$ python3 -q
>>> import numpy as np
>>> from numpy import linalg as LA
>>> np.set_printoptions(precision=3, suppress=True, linewidth=160, legacy="1.25")
>>> data = np.load("out2.npy")
>>> data
array([[ 0.948,  0.689, -1.041, -2.169,  0.556],
       [ 0.508,  1.69 ,  0.159, -1.988,  0.33 ],
       [-0.152,  0.441,  1.046,  0.089, -0.112],
       [ 1.352,  1.223, -0.095, -0.709,  0.277],
       [ 0.021, -0.085, -0.839, -1.156,  0.008],
       [ 0.774,  0.738,  0.178, -1.636, -0.023],
       [-0.07 , -0.953, -0.958, -1.159,  0.2  ],
       [ 0.42 ,  0.561, -0.202, -1.911,  0.288]])
>>> np.zeros(8, 5)
Traceback (most recent call last):
  File "<python-input-5>", line 1, in <module>
    np.zeros(8, 5)
    ~~~~~~~~^^^^^^
TypeError: Cannot interpret '5' as a data type
>>> data.sum(axis=1)
array([-1.017,  0.699,  1.312,  2.048, -2.051,  0.031, -2.94 , -0.844])
>>> np.round(LA.norm(data), 3)
5.77
>>> data[:, 5]
Traceback (most recent call last):
  File "<python-input-8>", line 1, in <module>
    data[:, 5]
    ~~~~^^^^^^
IndexError: index 5 is out of bounds for axis 1 with size 5
>>> other = np.c_[data[:, :4] @ np.array([[1, 2, 3, -2], [-1, -3, 3, 3], [3, 3, -3, -1], [1, 1, 3, 1]]), np.array([3, 3, 4, -4, -4, -3, 5, 5])]
>>> other
array([[-5.033, -5.463,  1.527, -0.957,  3.   ],
       [-2.693, -5.565,  0.153,  1.907,  3.   ],
       [ 2.634,  1.6  , -2.004,  0.67 ,  4.   ],
       [-0.865, -1.959,  5.883,  0.351, -4.   ],
       [-3.567, -3.376, -1.143, -0.614, -4.   ],
       [-1.066, -1.768, -0.906, -1.148, -3.   ],
       [-3.15 , -1.314, -3.672, -2.92 ,  5.   ],
       [-2.658, -3.36 , -2.184, -0.866,  5.   ]])
>>> LA.norm(LA.qr(data)[0].T @ other, axis=0) ** 2 / ((other ** 2).sum(axis=0) + 1e-12)
array([1., 1., 1., 1., 1.])
>>> other = np.array([[0, 3], [2, -2]])
>>> W0 = np.kron(np.eye(2, dtype=int), other)
>>> W0
array([[ 0,  3,  0,  0],
       [ 2, -2,  0,  0],
       [ 0,  0,  0,  3],
       [ 0,  0,  2, -2]])
>>> w, vecs = LA.eig(W0)
>>> np.sort(LA.eigvals(W0 @ W0))
array([ 2.708,  2.708, 13.292, 13.292])
>>> np.round(W0 @ vecs[:, 0] - w[0] * vecs[:, 0], 3) + 0
array([0., 0., 0., 0.])
>>> other = LA.invert(W0)
Traceback (most recent call last):
  File "<python-input-18>", line 1, in <module>
    other = LA.invert(W0)
            ^^^^^^^^^
AttributeError: module 'numpy.linalg' has no attribute 'invert'
>>> other = LA.inv(W0)
>>> np.allclose(other, W0.T)
False
>>> np.round(LA.slogdet(W0)[0], 3)
1.0
>>> round(LA.cond(W0), 3)
2.42
>>> hat = np.triu(np.array([[-2, -3, 0, 3], [0, -1, 1, 1], [-1, -1, -1, -2], [-1, -1, -3, 2]]), 1) + np.eye(4)
>>> other = hat @ W0 @ LA.inv(hat)
>>> np.trace(other), np.trace(W0)
(-4.0, -4)
>>> vec = np.array([1, 2, 0, 3])
>>> y = W0 @ vec
>>> coef, lr = np.zeros(4), 1 / LA.norm(W0, 2) ** 2
>>> for i in range(150):
...     coef -= lr * W0.T @ (W0 @ coef - y)
...     if i % 50 == 0: print(i, round(LA.norm(W0 @ coef - y), 3))
... 
0 2.56
50 0.0
100 0.0
>>> coef.round(3) + 0
array([1., 2., 0., 3.])
>>> other = np.array([[5, 2], [0, 4], [1, 1]])
>>> J = np.tile(other, (2, 3))
>>> J
array([[5, 2, 5, 2, 5, 2],
       [0, 4, 0, 4, 0, 4],
       [1, 1, 1, 1, 1, 1],
       [5, 2, 5, 2, 5, 2],
       [0, 4, 0, 4, 0, 4],
       [1, 1, 1, 1, 1, 1]])
>>> vec = np.array([-3, 0, 0, -1, 0, 3])
>>> h1 = np.maximum(J @ vec, 0)
>>> np.maximum(J @ vec, 0) - np.maximum(-J @ vec, 0)
array([-11,   8,  -1, -11,   8,  -1])
>>> np.flatnonzero(h1 > 1e-9)
array([1, 4])
>>> np.tanh(J @ vec)
array([-1.   ,  1.   , -0.762, -1.   ,  1.   , -0.762])
>>> J.T @ h1
array([ 0, 64,  0, 64,  0, 64])
>>> blk = np.stack([J, 3 * J, J[::-1]])
>>> blk.shape
(3, 6, 6)
>>> LA.matrix_rank(blk.reshape(3, -1))
2
>>> LA.matrix_rank(blk)
array([2, 2, 2])
>>> np.einsum("bij,cij->bc", blk, blk)
array([[ 282,  846,  180],
       [ 846, 2538,  540],
       [ 180,  540,  282]])
>>> rng = np.random.default_rng(106)
>>> other = J + rng.integers(-2, 3, (6, 2)) @ rng.integers(-2, 3, (2, 6))
>>> other
array([[ 7, -2,  9,  4,  3, -2],
       [-2,  8, -4,  2,  2,  8],
       [ 1,  6, -2,  1,  2,  6],
       [ 3,  1,  4,  0,  6,  1],
       [ 6,  2,  6, 10, -4,  2],
       [ 1,  6, -2,  1,  2,  6]])
>>> LA.matrix_rank(other - J, tol=1e-8)
2
>>> np.abs(other - J).sum(axis=1)
array([18, 18, 14,  8, 26, 14])
>>> E = np.load("layer12.npy")
>>> E
array([[ 5, -1,  4, -2],
       [-1,  5,  0, -4],
       [ 4,  0,  4, -2],
       [-2, -4, -2,  5]])
>>> other = np.array([[2, 3], [1, 3]])
>>> C = np.kron(other, E)
>>> LA.matrix_rank(C)
6
>>> np.round(LA.norm(C, 2), 3), np.round(LA.norm(other, 2) * LA.norm(E, 2), 3)
(50.296, 50.296)
>>> C
array([[ 10,  -2,   8,  -4,  15,  -3,  12,  -6],
       [ -2,  10,   0,  -8,  -3,  15,   0, -12],
       [  8,   0,   8,  -4,  12,   0,  12,  -6],
       [ -4,  -8,  -4,  10,  -6, -12,  -6,  15],
       [  5,  -1,   4,  -2,  15,  -3,  12,  -6],
       [ -1,   5,   0,  -4,  -3,  15,   0, -12],
       [  4,   0,   4,  -2,  12,   0,  12,  -6],
       [ -2,  -4,  -2,   5,  -6, -12,  -6,  15]])
>>> hat = np.triu(np.array([[7, 0, 5, 2], [0, 7, 5, 4], [5, 3, 2, 0], [2, 3, 4, 4]]), 1) + np.eye(4)
>>> other = hat @ E @ LA.inv(hat)
>>> np.round(np.poly(other), 3) + 0
array([  1., -19.,  94., -52.,   0.])
>>> round(LA.det(other), 3)
-0.0
>>> G = E.T @ E
>>> np.trace(G), (E ** 2).sum()
(173, 173)
>>> np.round(LA.eigvalsh(G)[::-1], 3) + 0
array([111.925,  60.677,   0.398,   0.   ])
>>> np.diag(G)
array([46, 42, 36, 49])
>>> np.allclose(G, G.T)
True
>>> (E @ E.T).shape
(4, 4)
>>> np.allclose(E[:-1].T @ LA.lstsq(E[:-1].T, E[-1])[0], E[-1])
True
>>> np.abs(np.diag(LA.qr(E)[1])) > 1e-9
array([ True,  True,  True, False])
>>> np.unique(E.round(6), axis=0).shape
(4, 4)
>>> np.round(E @ LA.pinv(E) @ E, 3) + 0
array([[ 5., -1.,  4., -2.],
       [-1.,  5.,  0., -4.],
       [ 4.,  0.,  4., -2.],
       [-2., -4., -2.,  5.]])
>>> round(float(np.trace(LA.pinv(E) @ E)), 3)
3.0
>>> m1 = np.loadtxt("case6.csv", delimiter=",")
>>> m1
array([[1., 0., 0., 0., 0., 0., 0., 0., 0.],
       [0., 0., 0., 1., 0., 0., 0., 0., 0.],
       [0., 0., 0., 0., 1., 0., 0., 0., 0.],
       [0., 0., 0., 0., 0., 0., 0., 1., 0.],
       [0., 1., 0., 0., 0., 0., 0., 0., 0.],
       [0., 0., 0., 0., 0., 1., 0., 0., 0.],
       [0., 0., 1., 0., 0., 0., 0., 0., 0.],
       [0., 0., 0., 0., 0., 0., 0., 0., 1.],
       [0., 0., 0., 0., 0., 0., 1., 0., 0.]])
>>> other = m1 + rng.integers(-2, 3, (9, 1)) @ rng.integers(-2, 3, (1, 9))
>>> other
array([[-1.,  2.,  2.,  4.,  0.,  0., -2.,  4.,  4.],
       [ 2., -2., -2., -3.,  0.,  0.,  2., -4., -4.],
       [-1.,  1.,  1.,  2.,  1.,  0., -1.,  2.,  2.],
       [-2.,  2.,  2.,  4.,  0.,  0., -2.,  5.,  4.],
       [-1.,  2.,  1.,  2.,  0.,  0., -1.,  2.,  2.],
       [-1.,  1.,  1.,  2.,  0.,  1., -1.,  2.,  2.],
       [ 1., -1.,  0., -2.,  0.,  0.,  1., -2., -2.],
       [-2.,  2.,  2.,  4.,  0.,  0., -2.,  4.,  5.],
       [ 1., -1., -1., -2.,  0.,  0.,  2., -2., -2.]])
>>> np.round(LA.svd(other - m1, compute_uv=False), 3) + 0
array([18.33,  0.  ,  0.  ,  0.  ,  0.  ,  0.  ,  0.  ,  0.  ,  0.  ])
>>> other - m1
array([[-2.,  2.,  2.,  4.,  0.,  0., -2.,  4.,  4.],
       [ 2., -2., -2., -4.,  0.,  0.,  2., -4., -4.],
       [-1.,  1.,  1.,  2.,  0.,  0., -1.,  2.,  2.],
       [-2.,  2.,  2.,  4.,  0.,  0., -2.,  4.,  4.],
       [-1.,  1.,  1.,  2.,  0.,  0., -1.,  2.,  2.],
       [-1.,  1.,  1.,  2.,  0.,  0., -1.,  2.,  2.],
       [ 1., -1., -1., -2.,  0.,  0.,  1., -2., -2.],
       [-2.,  2.,  2.,  4.,  0.,  0., -2.,  4.,  4.],
       [ 1., -1., -1., -2.,  0.,  0.,  1., -2., -2.]])
>>> np.abs(other - m1).sum(axis=1)
array([20., 20., 10., 20., 10., 10., 10., 20., 10.])
>>> LA.matrix_rank(other - m1, tol=1e-8)
1
